$ python -q
>>> import numpy as np
>>> import numpy.linalg as la
>>> np.set_printoptions(precision=2, suppress=True, linewidth=200, floatmode="fixed")
>>> rd = lambda a: np.round(a, 2) + 0
>>> E = np.loadtxt("run12.csv", delimiter=",")
>>> print(E)
[[0.00 0.00 0.00 0.00]
 [0.00 9.00 0.00 3.00]
 [0.00 0.00 0.00 0.00]
 [0.00 6.00 0.00 2.00]]
>>> print(E @ E)
[[ 0.00  0.00  0.00  0.00]
 [ 0.00 99.00  0.00 33.00]
 [ 0.00  0.00  0.00  0.00]
 [ 0.00 66.00  0.00 22.00]]
>>> print((E != 0).astype(int))
[[0 0 0 0]
 [0 1 0 1]
 [0 0 0 0]
 [0 1 0 1]]
>>> print(rd(la.det(E)))
0.0
>>> print(np.einsum("ij,ji->", E, E))
121.0
>>> print(np.einsum("ii->", E))
11.0
>>> print(np.kron(np.eye(2, dtype=int), E))
[[0.00 0.00 0.00 0.00 0.00 0.00 0.00 0.00]
 [0.00 9.00 0.00 3.00 0.00 0.00 0.00 0.00]
 [0.00 0.00 0.00 0.00 0.00 0.00 0.00 0.00]
 [0.00 6.00 0.00 2.00 0.00 0.00 0.00 0.00]
 [0.00 0.00 0.00 0.00 0.00 0.00 0.00 0.00]
 [0.00 0.00 0.00 0.00 0.00 9.00 0.00 3.00]
 [0.00 0.00 0.00 0.00 0.00 0.00 0.00 0.00]
 [0.00 0.00 0.00 0.00 0.00 6.00 0.00 2.00]]
>>> print(np.poly(E))
[  1.00 -11.00   0.00   0.00   0.00]
>>> left, sv, Vh = la.svd(E)
>>> evecs = Vh[:(sv > 1e-8).sum()]
>>> rng = np.random.default_rng(79367)
>>> x = E[0] + 5 * E[1] + rng.integers(2) * np.eye(4)[0]
>>> print(x)
[ 1.00 45.00  0.00 15.00]
>>> print(rd(evecs.T @ evecs))
[[0.00 0.00 0.00 0.00]
 [0.00 0.90 0.00 0.30]
 [0.00 0.00 0.00 0.00]
 [0.00 0.30 0.00 0.10]]
>>> print(rd(la.norm(x - evecs.T @ evecs @ x)))
1.0
>>> print(np.allclose(evecs.T @ evecs @ x, x))
False
>>> idx = rng.permutation(4)
>>> print(idx)
[0 2 3 1]
>>> B = E[idx][:, idx]
>>> print(rd(np.sort(np.abs(la.eigvals(B)))))
[ 0.00  0.00  0.00 11.00]
>>> print(rd(la.det(B)), rd(la.det(E[idx])))
0.0 0.0
>>> print(np.diag(B))
[0.00 0.00 2.00 9.00]
>>> print(B)
[[0.00 0.00 0.00 0.00]
 [0.00 0.00 0.00 0.00]
 [0.00 0.00 2.00 6.00]
 [0.00 0.00 3.00 9.00]]
>>> print(np.trace(B))
11.0
>>> print(rd(la.norm(E, 2) / la.norm(E)))
1.0
>>> print(la.cond(E) > 100)
True
>>> F = np.load("sample1.npy")
>>> print(F)
[[0 1]
 [1 0]]
>>> f = np.array([3, 2])
>>> B = F + np.outer(f, np.eye(2)[0])
>>> print(rd(la.det(B) / la.det(F)), rd(1 + la.solve(F, f)[0]))
3.0 3.0
>>> print(la.matrix_rank(B - F))
1
>>> print(B)
[[3.00 1.00]
 [3.00 0.00]]
>>> J = np.loadtxt("layer1.csv", delimiter=",")
>>> print(rd(J))
[[-0.08  0.04  0.43 -0.90]
 [ 0.15 -0.77 -0.54 -0.31]
 [ 0.38  0.62 -0.62 -0.30]
 [-0.91  0.13 -0.38 -0.10]]
>>> # keeps lengths
>>> B = J / np.sqrt((J ** 2).mean(axis=1, keepdims=True))
>>> print(la.matrix_rank(B) == la.matrix_rank(J))
True
>>> print(la.matrix_rank(J - J.mean(axis=1, keepdims=True)))
3
>>> th = np.radians(180)
>>> R = np.eye(4)
>>> R[1, 1] = R[2, 2] = np.cos(th)
>>> R[1, 2], R[2, 1] = -np.sin(th), np.sin(th)
>>> print(rd(R))
[[ 1.00  0.00  0.00  0.00]
 [ 0.00 -1.00  0.00  0.00]
 [ 0.00  0.00 -1.00  0.00]
 [ 0.00  0.00  0.00  1.00]]
>>> B = J @ R.T
>>> print(rd(la.det(R)), np.trace(R))
1.0 0.0
>>> print(rd(B))
[[-0.08 -0.04 -0.43 -0.90]
 [ 0.15  0.77  0.54 -0.31]
 [ 0.38 -0.62  0.62 -0.30]
 [-0.91 -0.13  0.38 -0.10]]
>>> x = np.array([0, 1, -3, 1])
>>> print(4 - la.matrix_rank(J - np.eye(4), tol=1e-8))
1
>>> print([p for p in range(1, 25) if np.allclose(la.matrix_power(J, p), np.eye(4))])
[]
>>> x = np.array([4, 2, 0, -1])
>>> rhs = J @ x
>>> print(rd(rhs))
[ 0.68 -0.63  3.06 -3.28]
>>> print(rd(la.solve(J, -3 * rhs)))
[-12.00  -6.00   0.00   3.00]
>>> print(rd(la.solve(J, rhs)))
[ 4.00  2.00  0.00 -1.00]
>>> print(rd(la.solve(J, J[:, 0])))
[1.00 0.00 0.00 0.00]
>>> print(np.allclose(J @ J.T, J.T @ J))
True
>>> la.determinant(J)
Traceback (most recent call last):
  File "<python-input-62>", line 1, in <module>
    la.determinant(J)
    ^^^^^^^^^^^^^^
AttributeError: module 'numpy.linalg' has no attribute 'determinant'
>>> print(np.allclose(J, J.T))
False
>>> print(rd(np.abs(la.eigvals(J)).max()))
1.0
>>> B = np.array([[-1, 2, 2]])
>>> X = np.block([[np.zeros((1, 1)), B], [B.T, np.zeros((3, 3))]])
>>> print(X)
[[ 0.00 -1.00  2.00  2.00]
 [-1.00  0.00  0.00  0.00]
 [ 2.00  0.00  0.00  0.00]
 [ 2.00  0.00  0.00  0.00]]
>>> # symmetric, so the eigenvalues are real
>>> ev, evecs = la.eigvalsh(X)
Traceback (most recent call last):
  File "<python-input-69>", line 1, in <module>
    ev, evecs = la.eigvalsh(X)
    ^^^^^^^^^
ValueError: too many values to unpack (expected 2)
>>> ev, evecs = la.eigh(X)
>>> print(rd(evecs.T @ X @ evecs))
[[-3.00  0.00  0.00  0.00]
 [ 0.00  0.00  0.00  0.00]
 [ 0.00  0.00  0.00  0.00]
 [ 0.00  0.00  0.00  3.00]]
>>> print(rd(la.svd(X, compute_uv=False)))
[3.00 3.00 0.00 0.00]
>>> print((ev > 1e-8).sum(), (ev < -1e-8).sum())
1 1
>>> print(ev)
[-3.00  0.00  0.00  3.00]
>>> print(rd(evecs.T @ evecs))
[[1.00 0.00 0.00 0.00]
 [0.00 1.00 0.00 0.00]
 [0.00 0.00 1.00 0.00]
 [0.00 0.00 0.00 1.00]]
>>> print(rd(np.abs(evecs[:, -1])))
[0.71 0.24 0.47 0.47]
>>> print(rd(la.eigvals(X)))
[ 3.00 -3.00  0.00  0.00]
>>> print(rd(np.poly(X)))
[ 1.00  0.00 -9.00  0.00  0.00]
>>> print(rd(la.det(X.T)))
0.0
>>> print(np.all(la.eigvalsh(X) > 0))
False
>>> left, sv, Vh = la.svd(X)
>>> print(np.argmax(sv[:-1] / (sv[1:] + 1e-6)) + 1)
2
>>> B = left[:, :2] @ np.diag(sv[:2]) @ Vh[:2]
>>> print(rd(np.abs(X - B).max()))
0.0
>>> print(rd(la.norm(X - B) / la.norm(X)))
0.0
>>> print(la.matrix_rank(B))
2
>>> idx = rng.permutation(4)
>>> print(idx)
[3 2 0 1]
>>> B = X[idx][:, idx]
>>> print(rd(la.det(B)), rd(la.det(X[idx])))
0.0 0.0
>>> print(rd(np.sort(np.abs(la.eigvals(B)))))
[0.00 0.00 3.00 3.00]
>>> idx = rng.integers(0, 2, 4)
>>> feats = np.array([[2, 4, -7, -2], [7, 6, 9, -3], [-5, 9, 4, 4], [7, 7, 6, 4]]) * (idx[:, None] == idx)
>>> print(feats)
[[ 2  4 -7 -2]
 [ 7  6  9 -3]
 [-5  9  4  4]
 [ 7  7  6  4]]
>>> Q = feats.astype(float).copy()
>>> for j in range(4):
...     Q[:, j] -= Q[:, :j] @ (Q[:, :j].T @ Q[:, j])
...     Q[:, j] /= la.norm(Q[:, j])
... 
>>> print(rd(Q.T @ feats))
[[11.27  4.79  6.30 -1.51]
 [ 0.00 12.61  5.85  3.59]
 [ 0.00  0.00 10.39  1.49]
 [ 0.00  0.00  0.00  5.26]]
>>> print(rd(Q))
[[ 0.18  0.25 -0.92 -0.24]
 [ 0.62  0.24  0.35 -0.66]
 [-0.44  0.88  0.16 -0.01]
 [ 0.62  0.32  0.02  0.72]]
>>> print(rd(Q.T @ Q))
[[1.00 0.00 0.00 0.00]
 [0.00 1.00 0.00 0.00]
 [0.00 0.00 1.00 0.00]
 [0.00 0.00 0.00 1.00]]
>>> W = np.array([[-1, 1], [-2, -2], [2, 0], [1, -2]])
>>> coef = np.array([-5, -3])
>>> H = np.maximum(Q @ W + coef, 0)
>>> print((H > 0).astype(int))
[[0 0]
 [0 0]
 [0 0]
 [0 0]]
>>> cent = np.array([[0, 0, 2], [0, 1, 1]])
>>> print(H @ cent)
[[0.00 0.00 0.00]
 [0.00 0.00 0.00]
 [0.00 0.00 0.00]
 [0.00 0.00 0.00]]
>>> print((H @ cent).round(6).argmax(axis=1))
[0 0 0 0]
>>> hat = np.triu(np.array([[2, -9, -4, 9], [6, 9, 5, 7], [-9, 2, -7, 6], [7, 5, -2, 0]]), 1) + np.eye(4)
>>> B = hat @ feats @ la.inv(hat)
>>> print(rd(np.poly(B)))
[    1.00   -16.00   -41.00  1611.00 -7766.00]
>>> print(hat @ feats - feats @ hat)
[[  20.00   -9.00  -55.00   43.00]
 [  24.00  157.00   60.00 -111.00]
 [  42.00   -3.00  -29.00  -18.00]
 [   0.00   63.00   -7.00 -148.00]]
>>> print(la.matrix_rank(B))
4
>>> print(rd(la.det(B)))
-7766.0
>>> print(feats @ feats)
[[ 53 -45 -18 -52]
 [-10 124  23  -8]
 [ 61  98 156  15]
 [ 61 152  62   5]]
>>> print(np.allclose(feats @ feats.T, feats.T @ feats))
False
>>> print(np.trace(feats))
16
>>> print((feats + feats.T) / 2)
[[ 2.00  5.50 -6.00  2.50]
 [ 5.50  6.00  9.00  2.00]
 [-6.00  9.00  4.00  5.00]
 [ 2.50  2.00  5.00  4.00]]
>>> B = np.array([[-2, -1, -2], [1, -2, 1], [0, -2, 0], [2, -2, 0]])
>>> print(np.einsum("ij,ij->i", feats, feats))
[ 73 175 138 150]
>>> print(feats @ B)
[[ -4   8   0]
 [-14 -31  -8]
 [ 27 -29  19]
 [  1 -41  -7]]
>>> print(np.einsum("ik,kj->ji", feats, B))
[[ -4 -14  27   1]
 [  8 -31 -29 -41]
 [  0  -8  19  -7]]
>>> print(np.einsum("ik,kj->ij", feats, B))
[[ -4   8   0]
 [-14 -31  -8]
 [ 27 -29  19]
 [  1 -41  -7]]
>>> W0 = np.load("arr.npy")
>>> print(rd(W0))
[[ 5.51 -8.28  1.00]
 [-4.20 -1.95 -8.86]
 [-6.44  4.68 -6.05]
 [-5.17  8.56 -0.16]
 [ 6.24 -3.28  7.10]
 [ 1.43 -8.15 -5.62]
 [-6.30  6.81 -3.74]
 [-6.40  6.30 -4.40]
 [ 1.59  5.61  8.12]
 [ 0.54 -7.56 -6.52]
 [ 1.63 -8.26 -5.40]
 [-3.54  8.90  2.86]
 [ 5.00  0.40  8.65]
 [-5.14  8.58 -0.09]
 [-0.75 -6.47 -7.59]
 [ 3.71  2.79  8.86]
 [-3.70 -2.80 -8.86]
 [ 4.50 -8.85 -1.23]
 [-6.32  3.75 -6.78]
 [ 0.70 -7.68 -6.37]
 [ 4.57  1.27  8.80]
 [-5.69  8.08 -1.49]
 [ 6.40 -4.30  6.37]
 [-2.40 -4.65 -8.52]
 [ 5.49 -0.77  8.32]
 [ 6.45 -4.90  5.86]]
>>> cen = W0 - W0.mean(axis=1)
Traceback (most recent call last):
  File "<python-input-124>", line 1, in <module>
    cen = W0 - W0.mean(axis=1)
          ~~~^~~~~~~~~~~~~~~~~
ValueError: operands could not be broadcast together with shapes (26,3) (26,) 
>>> cen = W0 - W0.mean(axis=0)
>>> left, sv, Vh = la.svd(cen, full_matrices=False)
>>> print(rd(sv))
[37.08 34.78  0.00]
>>> print(np.abs(left[:, 0]).argmax())
4
>>> print(rd(cen.mean(axis=0)))
[0.00 0.00 0.00]
>>> print(rd((sv ** 2).sum() ** 2 / (sv ** 4).sum()))
1.99
>>> arr = np.load("out16.npy")
>>> print(arr)
[[85 14]
 [14  4]]
>>> B = arr[0, 0] * arr[1:] - np.outer(arr[1:, 0], arr[0])
>>> print(B)
[[  0 144]]
>>> print(np.flatnonzero(~B.round(6).any(axis=1)))
[]
>>> print(rd(arr[:, 0] / arr[0, 0]))
[1.00 0.16]
>>> left, sv, Vh = la.svd(arr)
>>> print(np.argmax(sv[:-1] / (sv[1:] + 1e-6)) + 1)
1
>>> print(rd(sv))
[87.35  1.65]
>>> B = left[:, :1] @ np.diag(sv[:1]) @ Vh[:1]
>>> print(la.matrix_rank(B))
1
>>> print(rd(np.abs(arr - B).max()))
1.6
>>> print(rd(B))
[[84.95 14.27]
 [14.27  2.40]]
